% ipython --no-banner

In [1]: import numpy as np

In [2]: np.set_printoptions(precision=2, suppress=True, linewidth=120)

In [3]: mat = np.loadtxt("layer11.csv", delimiter=",")

In [4]: mat
Out[4]: 
array([[0., 1., 2., 0., 1., 1., 1., 1.],
       [0., 0., 2., 0., 0., 0., 1., 2.],
       [0., 2., 1., 2., 0., 2., 0., 2.]])

In [5]: B = np.array([[1, 0, 0],
   ...:     [0, -3, -5],
   ...:     [0, 2, 5],
   ...:     [-4, -1, -1],
   ...:     [1, -2, 0],
   ...:     [4, 3, 5],
   ...:     [3, 3, -3],
   ...:     [2, -2, 1]])

In [6]: mat @ B
Out[6]: 
array([[10.,  3.,  8.],
       [ 7.,  3.,  9.],
       [ 4., -4.,  5.]])

In [7]: np.einsum("ik,kj->ij", mat, B)
Out[7]: 
array([[10.,  3.,  8.],
       [ 7.,  3.,  9.],
       [ 4., -4.,  5.]])

In [8]: np.einsum("ik,kj->ji", mat, B)
Out[8]: 
array([[10.,  7.,  4.],
       [ 3.,  3., -4.],
       [ 8.,  9.,  5.]])

In [9]: np.linalg.matrix_rank(np.vstack([mat, B.T]))
Out[9]: np.int64(6)

In [10]: np.einsum("ij->j", mat)
Out[10]: array([0., 3., 5., 2., 1., 3., 2., 5.])

In [11]: np.linalg.matrix_rank(mat @ B)
Out[11]: np.int64(3)

In [12]: np.vstack([mat, B.T]).shape
Out[12]: (6, 8)

In [13]: x = np.array([-4, -3, -1, -2, -7, 3, 1, -1])

In [14]: np.sign((mat @ x).round(6))
Out[14]: array([-1., -1., -1.])

In [15]: mat @ (2 * x)
Out[15]: array([-18.,  -6., -14.])

In [16]: mat @ np.eye(8)[6]
Out[16]: array([1., 1., 0.])

In [17]: (mat @ x).argmax()
Out[17]: np.int64(1)

In [18]: np.linalg.norm(mat @ x) <= np.linalg.norm(mat, 2) * np.linalg.norm(x) + 1e-9
Out[18]: np.True_

In [19]: x @ mat
ValueError: matmul: Input operand 1 has a mismatch in its core dimension 0, with gufunc signature (n?,k),(k,m?)->(n?,m?) (size 3 is different from 8)


In [20]: mat @ x
Out[20]: array([-9., -3., -7.])

In [21]: np.einsum("ij,j->i", mat, x)
Out[21]: array([-9., -3., -7.])
